$ ipython --no-banner

In [1]: import numpy as np

In [2]: np.set_printoptions(precision=1, suppress=True, linewidth=120, floatmode="fixed")

In [3]: def tidy(a):
   ...:     return np.round(a, 1) + 0
   ...: 

In [4]: m1 = np.loadtxt("arr.csv", delimiter=",")

In [5]: m1
Out[5]: 
array([[-3.0,  2.0,  1.0],
       [ 2.0, -3.0,  2.0],
       [ 1.0,  2.0, -3.0]])

In [6]: left, sigma, VT = np.linalg.svd(m1, full_matrices=False)

In [7]: left.shape, sigma.shape, VT.shape
Out[7]: ((3, 3), (3,), (3, 3))

In [8]: tidy(sigma / sigma[0])
Out[8]: array([1.0, 0.7, 0.1])

In [9]: np.allclose(left * sigma @ VT, m1)
Out[9]: True

In [10]: (sigma > 1e-8).sum()
Out[10]: np.int64(3)

In [11]: np.abs(left[:, 0]).round(6).argmax()
Out[11]: np.int64(1)

In [12]: W0 = np.load("run16.npy")

In [13]: W0
Out[13]: 
array([[-2.9, -1.7, -5.0],
       [-3.1, -2.1, -5.1],
       [-3.0, -2.2, -4.7],
       [-3.4, -2.5, -4.9],
       [-3.0, -2.1, -5.2],
       [-2.6, -2.2, -4.6],
       [-1.1, -3.9,  4.7],
       [-0.4, -4.1,  5.3],
       [-0.7, -4.0,  4.9],
       [-1.0, -3.9,  5.2],
       [-1.1, -4.3,  5.2],
       [-0.4, -3.8,  5.3],
       [ 4.7, -1.8, -4.1],
       [ 4.7, -2.3, -4.2],
       [ 5.2, -1.3, -3.9],
       [ 4.9, -1.7, -3.7],
       [ 5.0, -1.8, -4.2],
       [ 4.9, -2.2, -4.0]])

In [14]: D = np.linalg.norm(W0[:, None] - W0[None], axis=-1)

In [15]: D[2].round(6).argsort(kind="stable")[:4]
Out[15]: array([2, 5, 1, 4])

In [16]: np.flatnonzero(D[2] < D.mean() / 2)
Out[16]: array([0, 1, 2, 3, 4, 5])

In [17]: D.mean(axis=1).argmax()
Out[17]: np.int64(10)

In [18]: u, v = W0[15], W0[9]

In [19]: tidy(u @ v)
Out[19]: np.float64(-17.5)

In [20]: tidy(u @ u)
Out[20]: np.float64(40.6)

In [21]: pr = (u @ v) / (u @ u) * u

In [22]: tidy((v - pr) @ u)
Out[22]: np.float64(0.0)

In [23]: tidy(v - pr)
Out[23]: array([ 1.1, -4.6,  3.6])

In [24]: np.linalg.matrix_rank(np.outer(u, v))
Out[24]: np.int64(1)

In [25]: x = np.array([-2, -2, -2])

In [26]: rhs = W0 @ x

In [27]: coef, lr = np.zeros(3), 1 / np.linalg.norm(W0, 2) ** 2

In [28]: for i in range(5):
    ...:     coef -= lr * W0.T @ (W0 @ coef - rhs)
    ...:     if i % 1 == 0: print(i, round(np.linalg.norm(W0 @ coef - rhs), 1))
    ...: 
0 24.3
1 14.5
2 8.7
3 5.4
4 3.3

In [29]: tidy(np.linalg.cond(W0))
Out[29]: np.float64(1.7)

In [30]: Xc = W0 - W0.mean(axis=1)
---------------------------------------------------------------------------
ValueError                                Traceback (most recent call last)
Cell In[30], line 1
----> 1 Xc = W0 - W0.mean(axis=1)

ValueError: operands could not be broadcast together with shapes (18,3) (18,) 

In [31]: Xc = W0 - W0.mean(axis=0)

In [32]: left, sigma, VT = np.linalg.svd(Xc, full_matrices=False)

In [33]: np.linalg.matrix_rank(Xc)
Out[33]: np.int64(3)

In [34]: tidy(Xc.mean(axis=0))
Out[34]: array([0.0, 0.0, 0.0])

In [35]: np.abs(left[:, 0]).argmax()
Out[35]: np.int64(10)
